$ python3 -q
>>> import numpy as np
>>> import numpy.linalg as la
>>> np.set_printoptions(precision=1, suppress=True, linewidth=140, sign=" ")
>>> E = np.loadtxt("case16.csv", delimiter=",")
>>> E.round(1) + 0
array([[ 1.1,  0.6, -0.3,  0.2,  0.1,  0.4, -0.2,  0.2,  0.1],
       [ 0.6,  1.2,  0.2,  0.1,  0.2,  0. ,  0. ,  0.1, -0.2],
       [-0.3,  0.2,  0.8, -0.1,  0. ,  0.3,  0.2,  0. ,  0.2],
       [ 0.2,  0.1, -0.1,  0.9, -0.1,  0. , -0.2, -0.4,  0. ],
       [ 0.1,  0.2,  0. , -0.1,  1. ,  0.2,  0.1, -0.2,  0. ],
       [ 0.4,  0. ,  0.3,  0. ,  0.2,  1.1,  0.3,  0.1, -0.1],
       [-0.2,  0. ,  0.2, -0.2,  0.1,  0.3,  1.7,  0.1,  0.1],
       [ 0.2,  0.1,  0. , -0.4, -0.2,  0.1,  0.1,  0.3,  0.1],
       [ 0.1, -0.2,  0.2,  0. ,  0. , -0.1,  0.1,  0.1,  1. ]])
>>> np.unique(E.round(6), axis=0).shape
(9, 9)
>>> np.abs(np.diag(la.qr(E)[1])) > 1e-9
array([ True,  True,  True,  True,  True,  True,  True, False, False])
>>> w, vecs = la.eigh(E)
>>> x = np.array([2, 3, 9, -2, -1, 2, -8, 7, -6])
>>> np.round(vecs * np.abs(w) @ vecs.T, 1) + 0
array([[ 1.1,  0.6, -0.3,  0.2,  0.1,  0.4, -0.2,  0.2,  0.1],
       [ 0.6,  1.2,  0.2,  0.1,  0.2,  0. ,  0. ,  0.1, -0.2],
       [-0.3,  0.2,  0.8, -0.1,  0. ,  0.3,  0.2,  0. ,  0.2],
       [ 0.2,  0.1, -0.1,  0.9, -0.1,  0. , -0.2, -0.4,  0. ],
       [ 0.1,  0.2,  0. , -0.1,  1. ,  0.2,  0.1, -0.2,  0. ],
       [ 0.4,  0. ,  0.3,  0. ,  0.2,  1.1,  0.3,  0.1, -0.1],
       [-0.2,  0. ,  0.2, -0.2,  0.1,  0.3,  1.7,  0.1,  0.1],
       [ 0.2,  0.1,  0. , -0.4, -0.2,  0.1,  0.1,  0.3,  0.1],
       [ 0.1, -0.2,  0.2,  0. ,  0. , -0.1,  0.1,  0.1,  1. ]])
>>> np.round(vecs * np.maximum(w, 0) @ vecs.T, 1) + 0
array([[ 1.1,  0.6, -0.3,  0.2,  0.1,  0.4, -0.2,  0.2,  0.1],
       [ 0.6,  1.2,  0.2,  0.1,  0.2,  0. ,  0. ,  0.1, -0.2],
       [-0.3,  0.2,  0.8, -0.1,  0. ,  0.3,  0.2,  0. ,  0.2],
       [ 0.2,  0.1, -0.1,  0.9, -0.1,  0. , -0.2, -0.4,  0. ],
       [ 0.1,  0.2,  0. , -0.1,  1. ,  0.2,  0.1, -0.2,  0. ],
       [ 0.4,  0. ,  0.3,  0. ,  0.2,  1.1,  0.3,  0.1, -0.1],
       [-0.2,  0. ,  0.2, -0.2,  0.1,  0.3,  1.7,  0.1,  0.1],
       [ 0.2,  0.1,  0. , -0.4, -0.2,  0.1,  0.1,  0.3,  0.1],
       [ 0.1, -0.2,  0.2,  0. ,  0. , -0.1,  0.1,  0.1,  1. ]])
>>> x = np.array([2, -2, -2, -1, 1, 2, -2, 0, -2])
>>> (E * x).sum(axis=1)
array([ 2.4, -1.1, -2.7, -0.4,  1. ,  2. , -3.3,  0.1, -2.1])
>>> (E @ x).argmax()
np.int64(0)
>>> np.round(E @ np.eye(9)[1], 1) + 0
array([ 0.6,  1.2,  0.2,  0.1,  0.2,  0. ,  0. ,  0.1, -0.2])
>>> np.einsum("ij,j->i", E, x)
array([ 2.4, -1.1, -2.7, -0.4,  1. ,  2. , -3.3,  0.1, -2.1])
>>> np.round(E * x, 1) + 0
array([[ 2.1, -1.3,  0.6, -0.2,  0.1,  0.8,  0.3,  0. , -0.1],
       [ 1.3, -2.4, -0.5, -0.1,  0.2,  0.1,  0. ,  0. ,  0.4],
       [-0.6, -0.5, -1.6,  0.1,  0. ,  0.6, -0.3,  0. , -0.3],
       [ 0.4, -0.3,  0.2, -0.9, -0.1,  0. ,  0.4,  0. ,  0. ],
       [ 0.2, -0.4,  0.1,  0.1,  1. ,  0.3, -0.2,  0. , -0.1],
       [ 0.8, -0.1, -0.6,  0. ,  0.2,  2.2, -0.6,  0. ,  0.2],
       [-0.3,  0. , -0.3,  0.2,  0.1,  0.6, -3.4,  0. , -0.2],
       [ 0.4, -0.3,  0. ,  0.4, -0.2,  0.2, -0.3,  0. , -0.1],
       [ 0.1,  0.4, -0.3,  0. ,  0. , -0.2, -0.2,  0. , -1.9]])
>>> la.norm(E @ x) <= la.norm(E, 2) * la.norm(x) + 1e-9
np.True_
>>> E @ (2 * x)
array([ 4.7, -2.2, -5.4, -0.8,  2. ,  4.1, -6.6,  0.2, -4.2])
>>> E @ x
array([ 2.4, -1.1, -2.7, -0.4,  1. ,  2. , -3.3,  0.1, -2.1])
>>> F = np.load("x.npy")
>>> F
array([[  2,  -3,   0,   2,   1,  -1,  -3],
       [ -2,  -3,   2,   2,   2,   1,   2],
       [ -3,  -2,   3,  -3,  -1,   3,  -1],
       [ -2,   0,   3,   3,   0,  -3,   0],
       [  2,  -2,   3,  -2,   2,   2,   1],
       [  3,   3,  -1,  -3,   3,  -2,  -2],
       [ -3,  -1,   2,  -2,  -3,  -3,  -2],
       [ -6, -15,   8,  10,   9,   3,   5]])
>>> # row 7 dominates
>>> Uu, sigma, vt = la.svd(E)
>>> vecs = vt[:(sigma > 1e-8).sum()]
>>> rng = np.random.default_rng(2519)
>>> x = E[1] + 2 * E[4] + rng.integers(2) * np.eye(9)[5]
>>> x
array([ 0.8,  1.6,  0.2, -0.1,  2.1,  1.4,  0.2, -0.3, -0.1])
>>> np.diag(vecs.T @ vecs)
array([ 0.7,  0.8,  0.7,  0.8,  0.9,  0.9,  1. ,  0.3,  0.9])
